>>> import numpy as np
>>> np.set_printoptions(precision=2, suppress=True, linewidth=200, floatmode="fixed")
>>> F = np.array([[0.5, 0.3, 0.3, 0.3, 0.2, 0.7, 0.4, 1.5, -1.7],
...     [0.5, 0.33, 0.27, 0.33, 0.22, 0.68, 0.37, 1.5, -1.7],
...     [0.7, -0.3, -0.3, 0.6, -0.7, 0.4, -1.1, -0.4, -0.1],
...     [0.0, 0.6, 0.2, -1.5, -1.9, 0.2, 1.5, 2.3, -0.2],
...     [-1.9, 0.6, 0.3, 1.5, 0.1, 0.0, 0.3, -0.8, -0.6]])
>>> out = F / np.linalg.norm(F, axis=1, keepdims=True)
>>> C2 = out @ out.T
>>> print(np.round(np.degrees(np.arccos(np.clip(C2[2, 3], -1, 1))), 2))
110.48
>>> print((np.abs(C2) > 0.9).astype(int))
[[1 1 0 0 0]
 [1 1 0 0 0]
 [0 0 1 0 0]
 [0 0 0 1 0]
 [0 0 0 0 1]]
>>> left, sv, VT = np.linalg.svd(F)
>>> print(np.argmax(sv[:-1] / (sv[1:] + 1e-6)) + 1)
4
>>> out = left[:, :4] @ np.diag(sv[:4]) @ VT[:4]
>>> print(round(np.abs(F - out).max(), 2))
0.02
>>> print(np.round(np.linalg.norm(F - out) / np.linalg.norm(F), 2))
0.01
>>> print(np.linalg.matrix_rank(F, rtol=0.1))
4
>>> print(np.argsort(-np.linalg.norm(F, axis=0).round(6), kind="stable")[:3])
[7 8 3]
>>> def softmax(z):
...     e = np.exp(z - z.max(axis=-1, keepdims=True))
...     return e / e.sum(axis=-1, keepdims=True)
... 
>>> print(np.round(softmax(10 * F[2]), 2) + 0)
[0.71 0.00 0.00 0.26 0.00 0.04 0.00 0.00 0.00]
>>> print(softmax(F[2]))
[0.22 0.08 0.08 0.20 0.05 0.16 0.04 0.07 0.10]
>>> print(softmax(F).sum(axis=1))
[1.00 1.00 1.00 1.00 1.00]
>>> scores = F @ F.T / np.sqrt(9)
>>> print(np.round(softmax(scores + np.triu(np.full(scores.shape, -np.inf), 1)), 2) + 0)
[[1.00 0.00 0.00 0.00 0.00]
 [0.50 0.50 0.00 0.00 0.00]
 [0.19 0.20 0.61 0.00 0.00]
 [0.03 0.03 0.00 0.93 0.00]
 [0.06 0.06 0.05 0.02 0.80]]
>>> mat = np.load("dump.npy")
>>> print(mat)
[[ 0.11 -6.24  5.85 -6.55 -5.85 -2.44 -0.13 -0.37 -5.34]
 [-0.13  0.84  2.73 -0.26  2.47  3.57  2.43 -2.27 -1.95]
 [-0.66 -2.36  1.27  0.64  2.33  5.04 -0.06 -0.86 -1.30]
 [-0.58 -4.99  8.26 -7.37 -6.38 -3.75  1.82  0.63 -8.48]
 [ 0.22 -7.94  6.72 -8.36 -6.35 -0.35 -0.37  1.25 -5.53]
 [-1.39 -0.73  2.77 -0.09  3.06  2.92  2.87  0.45 -1.52]
 [ 0.97 -4.85  5.65 -6.50 -5.98 -3.47 -1.87 -0.27 -5.91]
 [-1.52 -5.42  7.73 -6.52 -5.35 -2.10 -0.50  0.44 -7.29]
 [-1.29 -5.54  6.84 -8.26 -8.59 -0.68  0.04 -0.95 -6.01]
 [-0.82 -0.95  3.12  1.26  1.91  2.51  1.58  0.20 -0.72]
 [ 0.30 -6.82  5.63 -7.87 -7.47 -2.89 -0.21  0.48 -7.74]
 [-0.34 -6.49  7.98 -8.16 -6.59  0.22  0.74 -0.14 -6.73]
 [ 0.73 -0.06  3.17 -0.65  2.44  5.27  1.49 -2.86 -0.63]
 [ 0.20  0.55  0.77  0.83  0.60  2.55 -1.05  0.26 -1.77]
 [ 0.06 -4.28  8.02 -7.71 -7.27 -0.16  0.34 -0.36 -5.70]
 [ 1.58 -5.67  5.39 -5.25 -5.56 -0.21  1.00 -0.30 -6.63]
 [ 0.13 -5.22  6.47 -6.95 -5.51 -1.68  0.44 -1.53 -7.79]
 [ 0.98 -0.41  3.09  0.75  0.97  5.07  2.27  0.89 -2.06]
 [-1.00 -6.15  7.01 -7.66 -5.63  0.39 -0.28 -0.30 -7.17]
 [-0.53 -6.55  5.14 -7.51 -6.24 -1.53 -0.32 -3.20 -5.61]
 [-1.48 -5.59  5.07 -6.00 -4.20 -1.57 -1.51 -1.07 -5.74]
 [ 0.02 -5.70  6.00 -7.20 -6.53 -1.13 -0.05  1.41 -7.10]
 [-1.21 -6.74  7.05 -6.98 -6.31 -1.30 -1.72 -1.13 -5.32]
 [-0.76 -0.18  2.42  1.97  3.95  4.95  1.81 -1.08 -2.86]
 [ 1.86 -1.98  2.98  0.84  1.59  4.44  2.50  0.74 -2.12]
 [ 1.11 -5.07  5.81 -7.48 -5.83 -0.53  0.47  1.07 -7.25]
 [-2.22 -3.83  7.25 -6.90 -6.47 -1.23  0.33  0.59 -6.30]
 [ 0.85 -0.86  4.07  1.25  2.77  2.81  1.25 -0.91 -2.09]
 [-0.77 -4.10  5.86 -7.63 -7.08 -1.35  0.57  1.71 -7.69]
 [-0.89 -1.89  1.73  1.65  0.41  3.48  0.10 -2.60 -1.54]
 [ 0.49 -3.58  7.14 -6.52 -4.71 -1.53  0.64  0.05 -6.30]
 [-0.25 -0.49  3.46  0.57  2.07  2.79  2.89 -0.82 -1.88]
 [-0.50  1.44  3.91  2.11  4.59  4.43  1.77 -1.64 -4.32]
 [ 0.87 -7.51  6.44 -7.22 -6.66 -1.97  0.35 -0.40 -6.89]
 [ 1.00 -1.59  3.18  0.86  1.08  3.17 -0.75 -0.08 -2.32]
 [ 0.03 -1.55  2.48  1.77 -1.85  3.06 -1.01 -0.26 -0.93]
 [ 0.05  0.44  3.55  1.39  0.59  4.08  2.07 -1.27 -0.58]
 [ 1.04 -0.32  1.05  0.02  1.89  2.71  0.94 -1.13 -1.91]
 [-1.58  0.76  0.74  1.93  2.24  2.72  0.94 -0.60 -2.32]
 [-0.09 -5.83  7.13 -8.38 -5.92  0.66 -0.43  0.77 -6.85]
 [ 0.11 -5.53  7.45 -8.66 -7.24 -1.12  0.58 -0.17 -5.63]]
>>> rng = np.random.default_rng(598)
>>> out = F + rng.integers(-2, 3, (5, 4)) @ rng.integers(-2, 3, (4, 9))
>>> print(out)
[[-7.50  4.30  1.30 -0.70  2.20 -1.30 -2.60 -0.50 -1.70]
 [ 5.50  1.33  4.27  3.33 -1.78  6.68 -0.63 -0.50  1.30]
 [-0.30 -1.30  8.70 -3.40 -2.70  4.40  1.90  5.60 -5.10]
 [ 5.00 -4.40  1.20 -1.50 -3.90  0.20  3.50  6.30 -3.20]
 [-9.90  4.60  1.30  0.50  2.10 -2.00 -2.70 -2.80 -0.60]]
>>> print(out - F)
[[-8.00  4.00  1.00 -1.00  2.00 -2.00 -3.00 -2.00  0.00]
 [ 5.00  1.00  4.00  3.00 -2.00  6.00 -1.00 -2.00  3.00]
 [-1.00 -1.00  9.00 -4.00 -2.00  4.00  3.00  6.00 -5.00]
 [ 5.00 -5.00  1.00  0.00 -2.00  0.00  2.00  4.00 -3.00]
 [-8.00  4.00  1.00 -1.00  2.00 -2.00 -3.00 -2.00  0.00]]
>>> C2 = np.cov(mat, rowvar=False)
>>> print(mat.std(axis=0))
[0.93 2.75 2.22 4.16 4.18 2.67 1.21 1.12 2.51]
>>> print(C2.shape)
(9, 9)
>>> print(np.corrcoef(mat.T))
[[ 1.00  0.03 -0.12  0.09  0.08  0.13  0.13  0.10  0.09]
 [ 0.03  1.00 -0.81  0.92  0.91  0.83  0.56 -0.28  0.83]
 [-0.12 -0.81  1.00 -0.90 -0.86 -0.79 -0.29  0.32 -0.86]
 [ 0.09  0.92 -0.90  1.00  0.96  0.88  0.46 -0.31  0.91]
 [ 0.08  0.91 -0.86  0.96  1.00  0.89  0.55 -0.34  0.87]
 [ 0.13  0.83 -0.79  0.88  0.89  1.00  0.51 -0.30  0.87]
 [ 0.13  0.56 -0.29  0.46  0.55  0.51  1.00 -0.06  0.38]
 [ 0.10 -0.28  0.32 -0.31 -0.34 -0.30 -0.06  1.00 -0.37]
 [ 0.09  0.83 -0.86  0.91  0.87  0.87  0.38 -0.37  1.00]]
>>> print(np.polyfit(mat[:, 8], mat[:, 2], 1))
[-0.76  1.43]
